% ipython --no-banner

In [1]: import numpy as np

In [2]: np.set_printoptions(precision=3, suppress=True, linewidth=100)

In [3]: E = np.load("case15.npy")

In [4]: E
Out[4]: 
array([[0, 0, 1, 1, 1, 0, 0],
       [0, 0, 0, 0, 1, 0, 0],
       [1, 0, 0, 1, 0, 0, 0],
       [1, 0, 1, 0, 0, 0, 0],
       [1, 1, 0, 0, 0, 0, 0],
       [0, 0, 0, 0, 0, 0, 1],
       [0, 0, 0, 0, 0, 1, 0]])

In [5]: np.all(np.linalg.eigvalsh(E) > 0)
Out[5]: np.False_

In [6]: vec = np.array([-3, -1, -2, -2, -1, 3, -1])

In [7]: h1 = np.maximum(E @ vec, 0)

In [8]: np.maximum(E @ (3 * vec), 0)
Out[8]: array([0, 0, 0, 0, 0, 0, 9])

In [9]: E.T @ h1
Out[9]: array([0, 0, 0, 0, 0, 3, 0])

In [10]: np.flatnonzero(h1 > 1e-9)
Out[10]: array([6])

In [11]: np.maximum(E @ vec, 0) - np.maximum(-E @ vec, 0)
Out[11]: array([-5, -1, -5, -5, -4, -1,  3])

In [12]: E * (h1 > 1e-9)[:, None]
Out[12]: 
array([[0, 0, 0, 0, 0, 0, 0],
       [0, 0, 0, 0, 0, 0, 0],
       [0, 0, 0, 0, 0, 0, 0],
       [0, 0, 0, 0, 0, 0, 0],
       [0, 0, 0, 0, 0, 0, 0],
       [0, 0, 0, 0, 0, 0, 0],
       [0, 0, 0, 0, 0, 1, 0]])

In [13]: ev, evecs = np.linalg.eigh(E)

In [14]: np.linalg.eigvalsh(E + 5 * np.eye(7))
Out[14]: array([3.325, 4.   , 4.   , 4.461, 6.   , 6.   , 7.214])

In [15]: np.unique(ev.round(6) + 0, return_counts=True)[1]
Out[15]: array([1, 2, 1, 2, 1])

In [16]: np.abs(evecs[:, -1]).round(6).argmax()
Out[16]: np.int64(0)

In [17]: F = np.loadtxt("sample11.csv", delimiter=",")

In [18]: F
Out[18]: 
array([[ 2.,  0.,  0.,  0.,  0.,  0.,  0.,  0.,  0.,  0.,  0.,  0.,  0.],
       [ 0., -1.,  0.,  0.,  0.,  0.,  0.,  0.,  0.,  0.,  0.,  0.,  0.],
       [ 0.,  0.,  0.,  0.,  0.,  0.,  0.,  0.,  0.,  0.,  0.,  0.,  0.],
       [ 0.,  0.,  0.,  2.,  0.,  0.,  0.,  0.,  0.,  0.,  0.,  0.,  0.],
       [ 0.,  0.,  0.,  0.,  0.,  0.,  0.,  0.,  0.,  0.,  0.,  0.,  0.],
       [ 0.,  0.,  0.,  0.,  0.,  2.,  0.,  0.,  0.,  0.,  0.,  0.,  0.],
       [ 0.,  0.,  0.,  0.,  0.,  0., -2.,  0.,  0.,  0.,  0.,  0.,  0.],
       [ 0.,  0.,  0.,  0.,  0.,  0.,  0.,  0.,  0.,  0.,  0.,  0.,  0.],
       [ 0.,  0.,  0.,  0.,  0.,  0.,  0.,  0.,  2.,  0.,  0.,  0.,  0.],
       [ 0.,  0.,  0.,  0.,  0.,  0.,  0.,  0.,  0.,  1.,  0.,  0.,  0.],
       [ 0.,  0.,  0.,  0.,  0.,  0.,  0.,  0.,  0.,  0.,  2.,  0.,  0.],
       [ 0.,  0.,  0.,  0.,  0.,  0.,  0.,  0.,  0.,  0.,  0.,  2.,  0.],
       [ 0.,  0.,  0.,  0.,  0.,  0.,  0.,  0.,  0.,  0.,  0.,  0.,  0.]])

In [19]: np.linalg.norm(F, axis=0)
Out[19]: array([2., 1., 0., 2., 0., 2., 2., 0., 2., 1., 2., 2., 0.])

In [20]: F[:, 7] @ F[:, 1]
Out[20]: np.float64(0.0)
